$ python -q
>>> import numpy as np
>>> np.set_printoptions(suppress=True, linewidth=160)
>>> def rd(a):
...     return np.round(a, 2) + 0
... 
>>> q, _ = np.linalg.qr(np.array([[1.2, 0.5, -0.2, 1.2, 0.1, 0.2, 2.5, -0.5, 1.2, -1.2],
...     [-0.4, 1.8, 0.5, -0.2, 0.7, -0.6, 0.0, 0.6, 0.9, -0.3],
...     [0.1, -2.1, 0.4, 0.4, 1.4, -1.0, -0.5, -0.2, -0.4, -0.6],
...     [-0.2, 0.1, -0.2, -1.2, 0.5, -1.7, 1.5, -1.8, 0.3, 2.4],
...     [0.1, 0.2, 0.9, -1.7, 2.7, 0.6, 1.6, -1.7, 0.0, -1.6],
...     [0.4, 0.9, -0.8, -0.9, -0.2, 0.3, -0.2, -1.6, 0.8, -0.2],
...     [0.4, 1.4, -0.5, -0.1, -2.0, 1.0, 0.4, -0.2, 1.3, 0.2],
...     [-1.2, 0.1, 0.5, 0.4, -0.5, -1.0, 2.7, -0.2, 0.5, -0.1],
...     [0.1, 0.8, 0.2, 0.7, -0.1, -0.5, -0.7, -1.2, -0.2, 1.2],
...     [1.8, -1.8, -0.1, -1.1, -0.5, -0.5, 0.0, 0.2, 0.3, -1.1]]))
>>> E = q[:, :9]
>>> rd(E)
array([[-0.46, -0.27, -0.14,  0.5 ,  0.32,  0.16,  0.54,  0.12, -0.03],
       [ 0.15, -0.45, -0.42, -0.04, -0.01,  0.35, -0.34,  0.5 ,  0.32],
       [-0.04,  0.56, -0.14,  0.17,  0.29,  0.18, -0.1 , -0.18,  0.66],
       [ 0.08, -0.01,  0.17, -0.45,  0.17,  0.67,  0.21, -0.06, -0.23],
       [-0.04, -0.07, -0.68, -0.5 ,  0.21, -0.33,  0.25, -0.25,  0.  ],
       [-0.15, -0.29,  0.42, -0.34,  0.34,  0.05,  0.02, -0.2 ,  0.38],
       [-0.15, -0.42,  0.16, -0.04, -0.47, -0.17,  0.12, -0.23,  0.44],
       [ 0.46,  0.1 , -0.13,  0.08, -0.42,  0.26,  0.56, -0.13,  0.19],
       [-0.04, -0.23, -0.23,  0.28, -0.05,  0.32, -0.38, -0.72, -0.21],
       [-0.7 ,  0.29, -0.14, -0.25, -0.47,  0.24, -0.06,  0.1 , -0.01]])
>>> f = np.array([0, -2, 3])
>>> rd(np.polyval(f, E[6]))
array([3.31, 3.85, 2.67, 3.07, 3.94, 3.34, 2.76, 3.46, 2.13])
>>> rd(np.convolve(E[6], f))
array([ 0.  ,  0.31,  0.38, -1.6 ,  0.56,  0.84, -1.08, -0.75,  0.82, -1.56,  1.31])
>>> rd(np.correlate(E[6], E[2], "full"))
array([-0.1 , -0.25,  0.2 , -0.04, -0.44, -0.14,  0.15, -0.25, -0.11, -0.05, -0.04, -0.21,  0.  ,  0.18, -0.19,  0.25, -0.02])
>>> P = E @ np.linalg.solve(E.T @ E, E.T)
>>> np.linalg.matrix_rank(np.eye(10) - P)
np.int64(1)
>>> np.allclose(P @ P, P)
True
>>> rd(np.trace(P))
np.float64(9.0)
>>> rd(P)
array([[ 1.  ,  0.  ,  0.  , -0.01,  0.  ,  0.01, -0.01,  0.01,  0.  ,  0.  ],
       [ 0.  ,  1.  ,  0.01,  0.02,  0.  , -0.03,  0.03, -0.02, -0.01, -0.01],
       [ 0.  ,  0.01,  0.95, -0.1 , -0.01,  0.12, -0.11,  0.08,  0.02,  0.05],
       [-0.01,  0.02, -0.1 ,  0.82, -0.02,  0.23, -0.22,  0.16,  0.05,  0.1 ],
       [ 0.  ,  0.  , -0.01, -0.02,  1.  ,  0.02, -0.02,  0.01,  0.  ,  0.01],
       [ 0.01, -0.03,  0.12,  0.23,  0.02,  0.71,  0.28, -0.21, -0.06, -0.12],
       [-0.01,  0.03, -0.11, -0.22, -0.02,  0.28,  0.74,  0.19,  0.05,  0.12],
       [ 0.01, -0.02,  0.08,  0.16,  0.01, -0.21,  0.19,  0.86, -0.04, -0.09],
       [ 0.  , -0.01,  0.02,  0.05,  0.  , -0.06,  0.05, -0.04,  0.99, -0.02],
       [ 0.  , -0.01,  0.05,  0.1 ,  0.01, -0.12,  0.12, -0.09, -0.02,  0.95]])
>>> rd(np.diag(P))
array([1.  , 1.  , 0.95, 0.82, 1.  , 0.71, 0.74, 0.86, 0.99, 0.95])
>>> x = np.array([-2, -2, 1, -1, 0, -2, 2, 2, -2])
>>> rd((E * x).sum(axis=1))
array([ 1.88, -0.83, -3.58, -0.1 ,  0.71,  0.42,  0.61, -1.4 , -2.38,  0.55])
>>> rd(E @ np.ones(9))
array([ 0.75,  0.06,  1.4 ,  0.56, -1.4 ,  0.21, -0.76,  0.98, -1.26, -1.01])
>>> m1 = np.loadtxt("dump.csv", delimiter=",")
>>> m1
array([[ 1.5 ,  6.39, -1.74,  1.22,  0.52, -0.47,  0.6 ,  6.37,  3.32,  7.06],
       [-2.62, -2.61, -4.49, -1.11,  0.37,  2.44, -2.42, -5.08, -6.  , -4.75],
       [ 1.22,  4.36, -2.33,  1.83,  0.83,  1.58,  1.84,  6.98,  2.24,  7.28],
       [-3.75, -2.02, -5.23, -0.88, -1.26,  1.45, -1.51, -4.73, -5.44, -2.39],
       [-1.96, -1.58, -7.38, -0.05,  1.7 ,  2.59, -3.67, -3.33, -5.14, -2.08],
       [ 0.01,  4.71, -0.01,  1.7 , -0.83,  1.51,  0.36,  7.32,  2.57,  7.93],
       [-3.22, -4.4 , -4.39,  0.99,  0.28,  2.96, -0.8 , -4.66, -4.16, -1.58],
       [ 2.05,  4.28,  0.19,  2.3 ,  1.68,  1.59,  0.09,  5.54,  4.95,  7.04],
       [ 0.43,  4.18, -2.3 ,  2.88,  0.28,  1.5 , -0.67,  6.31,  1.77,  7.22],
       [-4.23, -1.48, -5.51, -1.65,  1.67,  3.14, -3.01, -4.07, -5.08, -2.6 ],
       [ 2.42,  3.85, -1.36,  4.65,  0.39,  0.29, -1.62,  7.54,  1.19,  7.43],
       [-2.73, -2.16, -3.52, -1.32,  1.78,  2.33, -1.11, -3.27, -4.  , -3.22],
       [-4.15, -4.3 , -6.11, -1.28,  0.24,  3.03, -3.14, -4.02, -5.65, -2.45],
       [ 1.79,  3.36, -0.74,  3.87, -0.26, -0.8 ,  1.6 ,  5.86,  3.51,  5.16],
       [-0.44,  4.41, -1.95,  0.06,  0.13,  0.39, -0.89,  7.44,  3.14,  7.36],
       [ 1.71,  3.01, -0.66,  2.27,  1.43,  1.89, -0.3 ,  6.73,  3.31,  7.85]])
>>> A2 = np.c_[m1[:, :6] @ np.array([[-3, 2, -8, 3, -1, -2],
...     [-2, 8, 0, 2, -2, 5],
...     [6, -9, -9, 8, -7, 6],
...     [7, -7, -3, 9, -2, 7],
...     [7, 7, 8, -4, -1, -5],
...     [-2, 9, -7, 7, 7, 2]]), np.array([2, 2, 1, 1, 1, -1, -2, 1, -1, -2, 2, -1, 2, 2, 1, 2])]
>>> rd(A2)
array([[-14.6 ,  60.65,   7.45,   8.97,  -8.35,  23.51,   2.  ],
       [-23.92,  46.61,  50.58, -43.39,  58.2 , -39.49,   2.  ],
       [-10.9 ,  65.51,   1.3 ,  17.95,  12.94,  17.2 ,   1.  ],
       [-33.97,  33.8 ,  59.48, -49.86,  57.57, -30.94,   1.  ],
       [-28.87,  85.42,  77.72, -57.2 ,  73.31, -51.93,   1.  ],
       [ -6.44,  33.67, -22.3 ,  38.56,  -1.36,  42.54,  -1.  ],
       [ -4.91,  19.54,  43.82, -25.07,  61.21, -30.45,  -2.  ],
       [ 11.11,  46.6 , -22.7 ,  41.34,  -7.09,  29.32,   1.  ],
       [ -4.33,  50.3 ,   0.36,  26.55,  11.77,  28.  ,  -1.  ],
       [-23.55,  80.79,  79.76, -59.28,  69.37, -45.62,  -2.  ],
       [ 11.58,  20.67, -19.98,  46.4 ,  -8.26,  37.43,   2.  ],
       [-10.05,  51.61,  55.41, -43.36,  48.86, -39.94,  -1.  ],
       [-28.95,  50.2 ,  72.74, -61.2 ,  79.05, -53.96,   2.  ],
       [ 10.34,   1.01, -15.75,  36.44, -16.41,  35.57,   2.  ],
       [-18.65,  55.95,  19.2 ,  -5.35,   7.75,  11.78,   1.  ],
       [  7.01,  44.57, -16.34,  33.81,   4.15,  20.19,   2.  ]])
>>> rd(np.linalg.lstsq(m1, A2[:, 0])[0])
array([-3., -2.,  6.,  7.,  7., -2.,  0.,  0.,  0.,  0.])
>>> rd(np.linalg.norm(np.linalg.qr(m1)[0].T @ A2, axis=0) ** 2 / ((A2 ** 2).sum(axis=0) + 1e-12))
array([1.  , 1.  , 1.  , 1.  , 1.  , 1.  , 0.68])
>>> np.linalg.matrix_rank(A2)
np.int64(7)
>>> W = np.array([[2, 0, 0],
...     [2, 2, 1],
...     [2, 1, 2],
...     [0, 0, 2],
...     [0, 0, 1],
...     [2, 1, 0],
...     [0, 0, 1],
...     [1, 0, 1],
...     [1, 0, 1],
...     [0, 0, 1]])
>>> b = np.array([-1, 0, -2])
>>> hid = np.maximum(m1 @ W + b, 0)
>>> np.linalg.matrix_rank(hid)
np.int64(3)
>>> (hid > 0).astype(int)
array([[1, 1, 1],
       [0, 0, 0],
       [1, 1, 1],
       [0, 0, 0],
       [0, 0, 0],
       [1, 1, 1],
       [0, 0, 0],
       [1, 1, 1],
       [1, 1, 1],
       [0, 0, 0],
       [1, 1, 1],
       [0, 0, 0],
       [0, 0, 0],
       [1, 1, 1],
       [1, 1, 1],
       [1, 1, 1]])
>>> C = np.array([[-8, 4, -8], [-7, -6, -7], [5, 1, 3]])
>>> (hid @ C).round(6).argmax(axis=1)
array([1, 0, 1, 0, 0, 1, 0, 1, 1, 0, 1, 0, 0, 1, 1, 1])
>>> F = np.loadtxt("case0.csv", delimiter=",")
>>> F
array([[ 4.,  1.,  0., 12.,  4.,  8.,  0.,  3.,  7.],
       [ 5.,  4.,  1.,  3.,  8.,  4.,  2.,  0.,  0.],
       [ 2.,  2.,  0.,  2.,  3.,  2.,  0.,  0.,  0.],
       [ 0.,  0.,  0.,  0.,  0.,  0.,  0.,  0.,  0.],
       [ 3.,  1.,  0.,  9.,  3.,  6.,  0.,  1.,  4.],
       [ 0.,  0.,  0.,  0.,  0.,  0.,  0.,  0.,  0.],
       [ 5.,  2.,  1., 11.,  6.,  8.,  0.,  1.,  5.],
       [ 0.,  2.,  0.,  0.,  1.,  0.,  0.,  0.,  0.],
       [10.,  4.,  6., 18., 13., 14.,  2.,  3., 10.],
       [ 2.,  0.,  0., 10.,  1.,  6.,  0.,  3.,  6.],
       [ 0.,  1.,  0.,  0.,  0.,  0.,  0.,  0.,  0.],
       [ 0.,  0.,  0.,  0.,  0.,  0.,  0.,  0.,  0.],
       [ 4.,  2.,  0.,  8.,  5.,  6.,  0.,  0.,  2.],
       [ 0.,  0.,  0.,  8.,  0.,  4.,  0.,  3.,  5.],
       [ 7.,  3.,  3., 13.,  9., 10.,  1.,  1.,  6.],
       [ 0.,  0.,  0.,  6.,  0.,  2.,  0.,  3.,  4.],
       [ 0.,  0.,  0.,  0.,  0.,  0.,  0.,  0.,  0.],
       [ 5.,  2.,  1., 11.,  6.,  8.,  0.,  1.,  5.],
       [ 0.,  0.,  0.,  1.,  0.,  0.,  0.,  0.,  0.],
       [ 6.,  3.,  2., 10.,  8.,  8.,  1.,  0.,  3.],
       [ 0.,  0.,  0.,  3.,  0.,  0.,  0.,  1.,  1.],
       [ 0.,  0.,  0.,  0.,  0.,  0.,  0.,  0.,  0.],
       [ 1.,  1.,  0.,  3.,  1.,  2.,  0.,  0.,  0.],
       [ 3.,  2.,  0.,  5.,  4.,  4.,  0.,  0.,  0.],
       [ 6.,  2.,  2., 14.,  7., 10.,  0.,  3.,  8.],
       [ 2.,  1.,  0.,  6.,  2.,  4.,  0.,  0.,  1.],
       [ 9.,  4.,  5., 15., 12., 12.,  2.,  1.,  7.],
       [ 5.,  3.,  1.,  7.,  7.,  6.,  1.,  0.,  0.],
       [ 0.,  0.,  0.,  0.,  0.,  0.,  0.,  0.,  0.],
       [ 2.,  1.,  0.,  6.,  2.,  4.,  0.,  0.,  1.],
       [ 5.,  4.,  1.,  3.,  8.,  4.,  2.,  0.,  0.],
       [ 0.,  0.,  0.,  0.,  0.,  0.,  0.,  0.,  0.],
       [ 2.,  3.,  0.,  0.,  4.,  0.,  1.,  0.,  0.],
       [ 0.,  0.,  0.,  5.,  0.,  2.,  0.,  1.,  2.],
       [ 4.,  1.,  0., 12.,  4.,  8.,  0.,  3.,  7.],
       [ 0.,  0.,  0.,  1.,  0.,  0.,  0.,  0.,  0.],
       [ 0.,  0.,  0.,  0.,  0.,  0.,  0.,  0.,  0.],
       [ 0.,  0.,  0.,  0.,  0.,  0.,  0.,  0.,  0.],
       [ 0.,  0.,  0.,  0.,  0.,  0.,  0.,  0.,  0.],
       [ 4.,  2.,  0.,  8.,  5.,  6.,  0.,  0.,  2.],
       [ 6.,  4.,  2.,  6.,  9.,  6.,  2.,  0.,  0.],
       [ 4.,  3.,  0.,  4.,  6.,  4.,  1.,  0.,  0.],
       [ 0.,  2.,  0.,  0.,  1.,  0.,  0.,  0.,  0.],
       [ 7.,  3.,  3., 13.,  9., 10.,  1.,  1.,  6.],
       [ 0.,  0.,  0.,  1.,  0.,  0.,  0.,  0.,  0.],
       [ 2.,  2.,  0.,  2.,  3.,  2.,  0.,  0.,  0.],
       [ 0.,  0.,  0.,  0.,  0.,  0.,  0.,  0.,  0.]])
>>> rd(np.linalg.norm(m1, axis=0))
array([ 9.9 , 15.18, 14.89,  8.49,  4.19,  7.89,  7.27, 23.01, 16.37, 22.88])
>>> rd(np.linalg.norm(m1, "nuc"))
np.float64(85.15)
>>> rd(m1[1] @ m1[4])
np.float64(115.92)
>>> rd(np.linalg.norm(m1) ** 2 / np.linalg.norm(m1, 2) ** 2)
np.float64(1.32)
